>>> import numpy as np
>>> from numpy import linalg as LA
>>> np.set_printoptions(precision=2, suppress=True, linewidth=160, floatmode="fixed")
>>> J = np.load("data.npy")
>>> J
array([[ 1,  1,  1,  1,  1,  1,  1,  1],
       [ 1, -1,  1, -1, -1,  1, -1,  1]])
>>> vec = np.array([8, -9, 9, 6, -9, 4, 3, 0])
>>> J @ (2 * vec)
array([24, 60])
>>> np.einsum("ij,j->i", J, vec)
array([12, 30])
>>> t3 = np.stack([J, 3 * J, J[::-1]])
>>> LA.matrix_rank(t3)
array([2, 2, 2])
>>> LA.norm(t3, axis=(1, 2))
array([ 4.00, 12.00,  4.00])
>>> t3.shape
(3, 2, 8)
>>> other = J / LA.norm(J, axis=1, keepdims=True)
>>> G = other @ other.T
>>> G.round(2) + 0
array([[1.00, 0.00],
       [0.00, 1.00]])
>>> np.argwhere(np.triu(np.abs(G) > 0.95, 1))
array([], shape=(0, 2), dtype=int64)
>>> LA.svd(J, compute_uv=False)
array([2.83, 2.83])
>>> J.sum(axis=1)
array([8, 0])
>>> J.sum(axis=0)
array([2, 0, 2, 0, 0, 2, 0, 2])
>>> J - J[0]
array([[ 0,  0,  0,  0,  0,  0,  0,  0],
       [ 0, -2,  0, -2, -2,  0, -2,  0]])
>>> A = np.loadtxt("dump.csv", delimiter=",")
>>> A
array([[ 0.06, -2.99, -2.96],
       [ 0.06, -2.98, -3.04],
       [-0.04, -2.95, -2.98],
       [ 1.00, -1.03,  0.98],
       [ 0.97, -0.97,  1.02],
       [ 1.06, -1.07,  1.04],
       [-0.01, -0.01, -2.99],
       [-0.08,  0.06, -3.05],
       [ 0.07, -0.02, -3.03]])
>>> other = A / np.sqrt((A ** 2).mean(axis=1, keepdims=True))
>>> other[5]
array([ 1.00, -1.01,  0.98])
>>> LA.norm(other, axis=1)
array([1.73, 1.73, 1.73, 1.73, 1.73, 1.73, 1.73, 1.73, 1.73])
>>> LA.matrix_rank(other) == LA.matrix_rank(A)
np.True_
>>> LA.matrix_rank(A - A.mean(axis=1, keepdims=True))
np.int64(2)
>>> t3 = np.stack([A, 4 * A, A[::-1]])
>>> (t3 @ A.T).shape
(3, 9, 9)
>>> t3.shape
(3, 9, 3)
>>> LA.matrix_rank(t3.reshape(3, -1))
np.int64(2)
>>> m1 = np.array([[0, 0, 1], [0, 2, 0], [2, 0, 0], [0, 0, 0]])
>>> other = np.c_[m1[:, :2] @ np.array([[2, -3], [-3, -2]]), np.array([0, -2, 3, -2])]
>>> other
array([[ 0,  0,  0],
       [-6, -4, -2],
       [ 4, -6,  3],
       [ 0,  0, -2]])
>>> LA.norm(LA.qr(m1)[0].T @ other, axis=0) ** 2 / ((other ** 2).sum(axis=0) + 1e-12)
array([1.00, 1.00, 0.76])
>>> W = np.array([[9, 0, -9, 8, -5], [0, 6, -5, -3, -1], [5, -7, 9, -2, -2]])
>>> b = np.array([0, -3, 4, 2, 4])
>>> H = np.maximum(m1 @ W + b, 0)
>>> (H > 0).mean(axis=0)
array([0.50, 0.25, 0.50, 0.50, 0.75])
>>> LA.matrix_rank(H)
np.int64(4)
>>> W2 = np.array([[-1, -2, 0], [0, 0, 2], [-1, 0, 0], [1, 2, 0], [0, 0, 0]])
>>> H @ W2
array([[-18, -10,   0],
       [  0,   0,  18],
       [  0,   0,   0],
       [ -2,   4,   0]])
>>> O, vecs = LA.qr(m1[:, :2])[0], LA.qr(m1[:, 2:])[0]
>>> sigma = LA.svd(O.T @ vecs, compute_uv=False)
>>> round(float(LA.norm(O @ O.T - vecs @ vecs.T, 2)), 2)
1.0
>>> (sigma > 0.9).sum()
np.int64(0)
>>> sigma
array([0.00])
>>> np.degrees(np.arccos(sigma.clip(0, 1)))
array([90.00])
>>> np.round(LA.norm(m1) ** 2 / LA.norm(m1, 2) ** 2, 2)
np.float64(2.25)
>>> round(LA.norm(m1[1] - m1[2]), 2)
np.float64(2.83)
>>> LA.norm(m1, axis=1)
array([1.00, 2.00, 2.00, 0.00])
>>> np.round(LA.norm(m1, "nuc"), 2)
np.float64(5.0)
>>> F = np.array([[-0.9, -3.0], [-1.0, -2.9]])
>>> np.einsum("ij,ji->", F, F)
np.float64(15.22)
>>> round(float(LA.det(F[::-1])), 2)
0.39
>>> round(LA.eigvals(F).sum().real, 2)
np.float64(-3.8)
>>> np.einsum("ii->", F)
np.float64(-3.8)
>>> round(LA.det(2 * F), 2), round(float(LA.det(F)), 2)
(np.float64(-1.56), -0.39)
>>> LA.eigvals(F)
array([ 0.10, -3.90])
>>> np.poly(F)
array([ 1.00,  3.80, -0.39])
>>> left, sigma, Vt = LA.svd(F)
>>> np.argmax(sigma[:-1] / (sigma[1:] + 1e-6)) + 1
np.int64(1)
>>> other = left[:, :1] @ np.diag(sigma[:1]) @ Vt[:1]
>>> round(float(LA.norm(F - other, 2)), 2), round(float(sigma[1]), 2)
(0.09, 0.09)
>>> round(np.abs(F - other).max(), 2)
np.float64(0.06)
>>> LA.matrix_rank(F, rtol=0.05)
np.int64(1)
>>> round(LA.norm(F - other) / LA.norm(F), 2)
np.float64(0.02)
>>> u, r1 = A[2], A[0]
>>> round(float(u @ r1), 2)
17.64
>>> p = (u @ r1) / (u @ u) * u
>>> r1 - p
array([ 0.10, -0.03,  0.03])
>>> p
array([-0.04, -2.96, -2.99])
>>> round(float(LA.norm(u + r1) ** 2 + LA.norm(u - r1) ** 2), 2)
70.58
>>> np.round(np.outer(u, r1), 2) + 0
array([[ 0.00,  0.12,  0.12],
       [-0.18,  8.82,  8.73],
       [-0.18,  8.91,  8.82]])
>>> X = np.array([[2, 1], [1, 2]])
>>> w, vecs = LA.eigh(X)
>>> vec = np.array([2, 1])
>>> np.abs(X).sum(axis=1).max(), np.abs(w).max()
(np.int64(3), np.float64(3.0))
>>> vecs * np.maximum(w, 0) @ vecs.T
array([[2.00, 1.00],
       [1.00, 2.00]])
>>> LA.eigvalsh(X[1:, 1:])
array([2.00])
>>> W0 = np.diag(3 * np.array([-7, -5, -1, -3])) + np.array([[2, 0, 1, 2], [4, 2, 4, 4], [1, 4, 3, 2], [4, 0, 3, 3]])
>>> W0
array([[-19,   0,   1,   2],
       [  4, -13,   4,   4],
       [  1,   4,   0,   2],
       [  4,   0,   3,  -6]])
>>> W0.mean(axis=0)
array([-2.50, -2.25,  2.00,  0.50])
>>> LA.rank(W0)
Traceback (most recent call last):
  File "<python-input-83>", line 1, in <module>
    LA.rank(W0)
    ^^^^^^^
AttributeError: module 'numpy.linalg' has no attribute 'rank'
>>> np.diff(W0, axis=0)
array([[ 23, -13,   3,   2],
       [ -3,  17,  -4,  -2],
       [  3,  -4,   3,  -8]])
>>> u = np.array([1, 1, 3])
>>> np.correlate(W0[2], W0[0], "full")
array([  2,   9,   4, -15, -74,   0, -38])
>>> np.array([np.convolve(row, u, "same") for row in W0])
array([[-19, -56,   3,   5],
       [ -9,   3, -31,  16],
       [  5,   7,  14,   2],
       [  4,  15,  -3,   3]])
>>> np.cross(W0[2, :3], W0[0, :3])
array([ 4, -1, 76])
>>> np.polyval(u, W0[2])
array([ 5, 23,  3,  9])
>>> np.kron(np.eye(2, dtype=int), W0)
array([[-19,   0,   1,   2,   0,   0,   0,   0],
       [  4, -13,   4,   4,   0,   0,   0,   0],
       [  1,   4,   0,   2,   0,   0,   0,   0],
       [  4,   0,   3,  -6,   0,   0,   0,   0],
       [  0,   0,   0,   0, -19,   0,   1,   2],
       [  0,   0,   0,   0,   4, -13,   4,   4],
       [  0,   0,   0,   0,   1,   4,   0,   2],
       [  0,   0,   0,   0,   4,   0,   3,  -6]])
>>> round(float(LA.det(2 * W0)), 2), round(float(LA.det(W0)), 2)
(-73696.0, -4606.0)
>>> round(float(LA.eigvals(W0).sum().real), 2)
-38.0
>>> np.einsum("ii->", W0)
np.int64(-38)
>>> w, vecs = LA.eig(W0)
>>> np.prod(w)
np.float64(-4606.0)
>>> np.sort(LA.eigvals(LA.inv(W0)))
array([-0.14, -0.07, -0.05,  0.41])
>>> np.round(W0 @ vecs[:, 0] - w[0] * vecs[:, 0], 2) + 0
array([0.00, 0.00, 0.00, 0.00])
>>> np.sort(LA.eigvals(W0.T))
array([-19.55, -13.78,  -7.09,   2.41])
>>> data = np.array([[-1, -5, -5, 2], [0, 0, 3, 0], [2, 3, 0, 5]])
>>> data[2] = data[0]
>>> data
array([[-1, -5, -5,  2],
       [ 0,  0,  3,  0],
       [-1, -5, -5,  2]])
>>> rng = np.random.default_rng(35129)
>>> other = data + rng.integers(-2, 3, (3, 2)) @ rng.integers(-2, 3, (2, 4))
>>> other
array([[ 1, -7, -4, -3],
       [ 2,  2,  2, -1],
       [-5, -9, -3,  4]])
>>> np.abs(other - data).sum(axis=1)
array([10,  6, 12])
>>> u = np.array([1, 1, -1])
>>> np.cross(data[0, :3], data[1, :3])
array([-15,   3,   0])
>>> np.convolve(data[0], u)
array([-1, -6, -9,  2,  7, -2])
>>> np.correlate(data[0], data[1], "full")
array([  0,  -3, -15, -15,   6,   0,   0])
>>> np.polyval(u, data[0])
array([-1, 19, 19,  5])
>>> other = np.c_[A[:, :1] @ np.array([[3]]), np.array([-5, 5, -1, 1, 4, -2, 2, -4, 4])]
>>> other
array([[ 0.18, -5.00],
       [ 0.18,  5.00],
       [-0.12, -1.00],
       [ 3.00,  1.00],
       [ 2.91,  4.00],
       [ 3.18, -2.00],
       [-0.03,  2.00],
       [-0.24, -4.00],
       [ 0.21,  4.00]])
>>> np.round(LA.norm(other - A @ LA.lstsq(A, other)[0], axis=0), 2) + 0
array([ 0.00, 10.10])
>>> LA.norm(LA.qr(A)[0].T @ other, axis=0) ** 2 / ((other ** 2).sum(axis=0) + 1e-12)
array([1.00, 0.06])
>>> M = np.loadtxt("arr.csv", delimiter=",")
>>> M
array([[  4.38,  13.00, -14.55],
       [ 16.20,  -2.05, -11.54],
       [-16.64,   9.63,   5.51],
       [-16.95,   7.00,   7.98],
       [-12.82,  15.18,  -2.30],
       [-15.54,  12.38,   2.29],
       [ 12.96, -15.08,   2.10],
       [-16.79,   8.85,   6.30],
       [-12.95,  -4.63,  14.52],
       [  0.53, -15.50,  12.63],
       [ 12.07,   5.86, -14.83],
       [ 16.75,  -9.09,  -6.06],
       [ 12.26,   5.60, -14.77],
       [-10.90,  -7.31,  15.09],
       [-15.60,  12.27,   2.43],
       [ 12.16,   5.74, -14.80],
       [-11.18,  16.00,  -4.34],
       [  9.10,   9.23, -15.23],
       [-16.74,   9.15,   6.00],
       [  6.56, -16.75,   8.75]])
>>> z = M[:, 2] > np.median(M[:, 2])
>>> u = M[z].mean(axis=0) - M[~z].mean(axis=0)
>>> np.argsort(-np.abs(u).round(6), kind="stable")
array([0, 2, 1])
>>> z.astype(int)
array([0, 0, 1, 1, 0, 1, 0, 1, 1, 1, 0, 0, 0, 1, 1, 0, 0, 0, 1, 1])
>>> ((M - M.mean(axis=0)) @ u > 0).astype(int)
array([0, 0, 1, 1, 1, 1, 0, 1, 1, 1, 0, 0, 0, 1, 1, 0, 1, 0, 1, 1])
>>> vec = np.array([-2, -1, -1])
>>> (M @ vec).argmax()
np.int64(3)
>>> LA.norm(M @ vec) <= LA.norm(M, 2) * LA.norm(vec) + 1e-9
np.True_
>>> M @ np.eye(3)[1]
array([ 13.00,  -2.05,   9.63,   7.00,  15.18,  12.38, -15.08,   8.85,  -4.63, -15.50,   5.86,  -9.09,   5.60,  -7.31,  12.27,   5.74,  16.00,   9.23,   9.15,
       -16.75])
